$ ipython --no-banner

In [1]: import numpy as np

In [2]: from numpy import linalg as LA

In [3]: np.set_printoptions(precision=2, suppress=True, linewidth=200, sign=" ")

In [4]: def tidy(a):
   ...:     return np.round(a, 2) + 0
   ...: 

In [5]: W0 = np.loadtxt("mat.csv", delimiter=",")

In [6]: tidy(W0)
Out[6]: 
array([[ 0.82, -0.35, -0.17,  0.03],
       [-0.35,  0.35, -0.32,  0.06],
       [-0.17, -0.32,  0.84,  0.03],
       [ 0.03,  0.06,  0.03,  0.99]])

In [7]: x = np.array([2, 1, 3, 3])

In [8]: tidy((x - W0 @ x) @ (W0 @ x))
Out[8]: np.float64(0.0)

In [9]: tidy(W0 @ x)
Out[9]: array([ 0.87, -1.13,  1.95,  3.2 ])

In [10]: tidy(W0 @ W0 @ x)
Out[10]: array([ 0.87, -1.13,  1.95,  3.2 ])

In [11]: arr = np.loadtxt("sample3.csv", delimiter=",")

In [12]: arr
Out[12]: 
array([[-2.,  0., -3.],
       [ 0., -2.,  0.],
       [-3.,  0., -2.]])

In [13]: # symmetric

In [14]: tidy(np.sort(LA.eigvals(arr).real))
Out[14]: array([-5., -2.,  1.])

In [15]: tidy(LA.det(arr))
Out[15]: np.float64(10.0)

In [16]: (arr != 0).astype(int)
Out[16]: 
array([[ 1,  0,  1],
       [ 0,  1,  0],
       [ 1,  0,  1]])

In [17]: arr @ arr
Out[17]: 
array([[ 13.,   0.,  12.],
       [  0.,   4.,   0.],
       [ 12.,   0.,  13.]])

In [18]: (LA.matrix_power((arr != 0) + (arr.T != 0) + np.eye(3), 3) > 0).astype(int)
Out[18]: 
array([[ 1,  0,  1],
       [ 0,  1,  0],
       [ 1,  0,  1]])

In [19]: ev, V = LA.eigh(arr)

In [20]: x = np.array([2, 3, -2])

In [21]: tidy(V * np.maximum(ev, 0) @ V.T)
Out[21]: 
array([[ 0.5,  0. , -0.5],
       [ 0. ,  0. ,  0. ],
       [-0.5,  0. ,  0.5]])

In [22]: tidy(x @ arr @ x / (x @ x)), ev[0], tidy(ev[-1])
Out[22]: (np.float64(-0.59), np.float64(-5.0), np.float64(1.0))

In [23]: x @ arr @ x
Out[23]: np.float64(-10.0)

In [24]: mat = np.load("test13.npy")

In [25]: mat
Out[25]: 
array([[-2,  0,  0],
       [ 0,  1,  0],
       [ 0,  0, -2]])

In [26]: tidy(LA.norm(mat[1] - mat[0]))
Out[26]: np.float64(2.24)

In [27]: LA.norm(mat, axis=2)
AxisError: axis 2 is out of bounds for array of dimension 2


In [28]: tidy(LA.norm(mat, "nuc"))
Out[28]: np.float64(5.0)

In [29]: tidy(LA.norm(mat, 2))
Out[29]: np.float64(2.0)

In [30]: LA.norm(mat, axis=1).argmax()
Out[30]: np.int64(0)

In [31]: A2 = arr / LA.norm(arr, axis=1, keepdims=True)

In [32]: C2 = A2 @ A2.T

In [33]: tidy(C2)
Out[33]: 
array([[ 1.  ,  0.  ,  0.92],
       [ 0.  ,  1.  ,  0.  ],
       [ 0.92,  0.  ,  1.  ]])

In [34]: tidy(np.degrees(np.arccos(np.clip(C2[0, 2], -1, 1))))
Out[34]: np.float64(22.62)

In [35]: (C2 - 2 * np.eye(3)).round(6).argmax(axis=1)
Out[35]: array([ 2,  0,  0])

In [36]: ev, V = LA.eig(mat)

In [37]: ev
Out[37]: array([-2.,  1., -2.])

In [38]: mat @ V[:, 0] - ev[0] * V[:, 0]
Out[38]: array([ 0.,  0.,  0.])

In [39]: np.poly(mat)
Out[39]: array([ 1.,  3.,  0., -4.])

In [40]: np.einsum("ij,ji->", mat, mat)
Out[40]: np.int64(9)

In [41]: tidy(LA.det(mat.T))
Out[41]: np.float64(4.0)

In [42]: np.einsum("ii->", mat)
Out[42]: np.int64(-3)

In [43]: tidy(LA.eigvals(mat).sum().real)
Out[43]: np.float64(-3.0)

In [44]: tidy(LA.det(mat[::-1]))
Out[44]: np.float64(-4.0)

In [45]: np.kron(np.eye(2, dtype=int), mat)
Out[45]: 
array([[-2,  0,  0,  0,  0,  0],
       [ 0,  1,  0,  0,  0,  0],
       [ 0,  0, -2,  0,  0,  0],
       [ 0,  0,  0, -2,  0,  0],
       [ 0,  0,  0,  0,  1,  0],
       [ 0,  0,  0,  0,  0, -2]])

In [46]: mat @ mat
Out[46]: 
array([[ 4,  0,  0],
       [ 0,  1,  0],
       [ 0,  0,  4]])

In [47]: A = np.array([[3, 0, 0], [1, 3, 0], [3, 0, 2]])

In [48]: # triangular: eigenvalues sit on the diagonal

In [49]: ev, V = LA.eig(A)

In [50]: tidy(np.sort(LA.eigvals(A @ A)))
Out[50]: array([ 4.,  9.,  9.])

In [51]: np.prod(ev)
Out[51]: np.float64(18.0)

In [52]: A @ V[:, 0] - ev[0] * V[:, 0]
Out[52]: array([ 0.,  0.,  0.])

In [53]: tidy(np.sort(LA.eigvals(LA.inv(A))))
Out[53]: array([ 0.33,  0.33,  0.5 ])

In [54]: E = np.load("dump.npy")

In [55]: tidy(E)
Out[55]: 
array([[-0.12, -0.54,  0.87],
       [-0.54, -0.5 ,  0.  ],
       [ 0.87,  0.  ,  1.62]])

In [56]: # rows and columns are dependent

In [57]: A2 = LA.invert(mat)
AttributeError: module 'numpy.linalg' has no attribute 'invert'


In [58]: A2 = LA.inv(mat)

In [59]: np.allclose(A2, mat.T)
Out[59]: False

In [60]: mat @ A2
Out[60]: 
array([[ 1.,  0.,  0.],
       [ 0.,  1.,  0.],
       [ 0.,  0.,  1.]])

In [61]: (np.abs(A2) > 1e-9).astype(int)
Out[61]: 
array([[ 1,  0,  0],
       [ 0,  1,  0],
       [ 0,  0,  1]])

In [62]: tidy(LA.cond(mat))
Out[62]: np.float64(2.0)

In [63]: tidy(LA.slogdet(mat)[0])
Out[63]: np.float64(1.0)

In [64]: tidy(LA.det(E))
Out[64]: np.float64(0.0)

In [65]: tidy((E + E.T) / 2)
Out[65]: 
array([[-0.12, -0.54,  0.87],
       [-0.54, -0.5 ,  0.  ],
       [ 0.87,  0.  ,  1.62]])

In [66]: tidy(np.sort(np.abs(LA.eigvals(E))))
Out[66]: array([ 0.,  1.,  2.])

In [67]: np.allclose(E, E.T)
Out[67]: True

In [68]: def softmax(z):
    ...:     e = np.exp(z - z.max(axis=-1, keepdims=True))
    ...:     return e / e.sum(axis=-1, keepdims=True)
    ...: 

In [69]: tidy(softmax(10 * E[1]))
Out[69]: array([ 0.  ,  0.01,  0.99])

In [70]: att = E @ E.T / np.sqrt(3)

In [71]: tidy(softmax(att))
Out[71]: 
array([[ 0.36,  0.23,  0.41],
       [ 0.36,  0.41,  0.23],
       [ 0.21,  0.08,  0.71]])

In [72]: tidy(softmax(att)[1] @ E)
Out[72]: array([-0.07, -0.4 ,  0.68])

In [73]: X = np.array([[6, 3, -4], [-4, 6, 3], [3, -4, 6]])

In [74]: x = np.array([-2, 2, -1])

In [75]: rhs = X @ x

In [76]: rhs
Out[76]: array([ -2,  17, -20])

In [77]: tidy(LA.solve(X, 2 * rhs))
Out[77]: array([-4.,  4., -2.])

In [78]: tidy(LA.solve(X, rhs))
Out[78]: array([-2.,  2., -1.])

In [79]: ev, V = LA.eigh(E)

In [80]: np.abs(V[:, -1]).round(6).argmax()
Out[80]: np.int64(2)

In [81]: (ev > 1e-8).sum(), (ev < -1e-8).sum()
Out[81]: (np.int64(1), np.int64(1))

In [82]: tidy(ev)
Out[82]: array([-1.,  0.,  2.])

In [83]: tidy(V.T @ V)
Out[83]: 
array([[ 1.,  0.,  0.],
       [ 0.,  1.,  0.],
       [ 0.,  0.,  1.]])

In [84]: tidy(ev.sum()), tidy(np.trace(E))
Out[84]: (np.float64(1.0), np.float64(1.0))

In [85]: tidy(V @ np.diag(ev) @ V.T)
Out[85]: 
array([[-0.12, -0.54,  0.87],
       [-0.54, -0.5 ,  0.  ],
       [ 0.87,  0.  ,  1.62]])

In [86]: ang = np.radians(72)

In [87]: Rm = np.eye(3)

In [88]: Rm[2, 2] = Rm[0, 0] = np.cos(ang)

In [89]: Rm[2, 0], Rm[0, 2] = -np.sin(ang), np.sin(ang)

In [90]: tidy(Rm)
Out[90]: 
array([[ 0.31,  0.  ,  0.95],
       [ 0.  ,  1.  ,  0.  ],
       [-0.95,  0.  ,  0.31]])

In [91]: A2 = X @ Rm.T

In [92]: np.allclose(X @ X.T, A2 @ A2.T)
Out[92]: True

In [93]: tidy(A2)
Out[93]: 
array([[-1.95,  3.  , -6.94],
       [ 1.62,  6.  ,  4.73],
       [ 6.63, -4.  , -1.  ]])

In [94]: x = np.array([0, 2, 1])

In [95]: h = np.maximum(X @ x, 0)

In [96]: h
Out[96]: array([  2,  15,   0])

In [97]: X * (h > 1e-9)[:, None]
Out[97]: 
array([[ 6,  3, -4],
       [-4,  6,  3],
       [ 0,  0,  0]])

In [98]: np.maximum(X @ (3 * x), 0)
Out[98]: array([  6,  45,   0])

In [99]: X.T @ h
Out[99]: array([-48,  96,  37])

In [100]: tidy(np.tanh(X @ x))
Out[100]: array([ 0.96,  1.  , -0.96])

In [101]: C2 = X.T @ X

In [102]: np.allclose(C2, C2.T)
Out[102]: True

In [103]: (X @ X.T).shape
Out[103]: (3, 3)

In [104]: np.diag(C2)
Out[104]: array([ 61,  61,  61])

In [105]: A2 = np.array([[0, 3], [1, 1]])

In [106]: M = np.triu(A2)

In [107]: M
Out[107]: 
array([[ 0,  3],
       [ 0,  1]])

In [108]: tidy(LA.norm(M, axis=0))
Out[108]: array([ 0.  ,  3.16])

In [109]: tidy(LA.pinv(M))
Out[109]: 
array([[ 0. ,  0. ],
       [ 0.3,  0.1]])

In [110]: proj = np.triu(np.array([[0, 2], [1, 0]]), 1) + np.eye(2)

In [111]: A2 = proj @ M @ LA.inv(proj)

In [112]: np.trace(A2), np.trace(M)
Out[112]: (np.float64(1.0), np.int64(1))

In [113]: [round(float(x), 2) for x in LA.svd(M, compute_uv=False)[:3]]
Out[113]: [3.16, 0.0]

In [114]: tidy(LA.norm(M, 2) / LA.norm(M))
Out[114]: np.float64(1.0)

In [115]: np.argsort(-LA.norm(M, axis=0).round(6), kind="stable")[:3]
Out[115]: array([ 1,  0])

In [116]: LA.matrix_rank(M, rtol=0.1)
Out[116]: np.int64(1)

In [117]: K = np.array([[-2, 0, 0, 0], [0, 0, 0, 0], [0, 0, 2, 0], [0, 0, 0, -1]])

In [118]: ev, V = LA.eigh(K)

In [119]: x = np.array([1, 0, 1, 1])

In [120]: np.abs(K).sum(axis=1).max(), np.abs(ev).max()
Out[120]: (np.int64(2), np.float64(2.0))

In [121]: tidy(x @ K @ x / (x @ x)), ev[0], ev[-1]
Out[121]: (np.float64(-0.33), np.float64(-2.0), np.float64(2.0))

In [122]: x @ K @ x
Out[122]: np.int64(-1)

In [123]: tidy(LA.eigvalsh(K[1:, 1:]))
Out[123]: array([-1.,  0.,  2.])

In [124]: LA.matrix_rank(K, rtol=0.1)
Out[124]: np.int64(3)

In [125]: LA.cond(K) > 100
Out[125]: np.True_

In [126]: [round(float(x), 2) for x in LA.svd(K, compute_uv=False)[:3]]
Out[126]: [2.0, 2.0, 1.0]
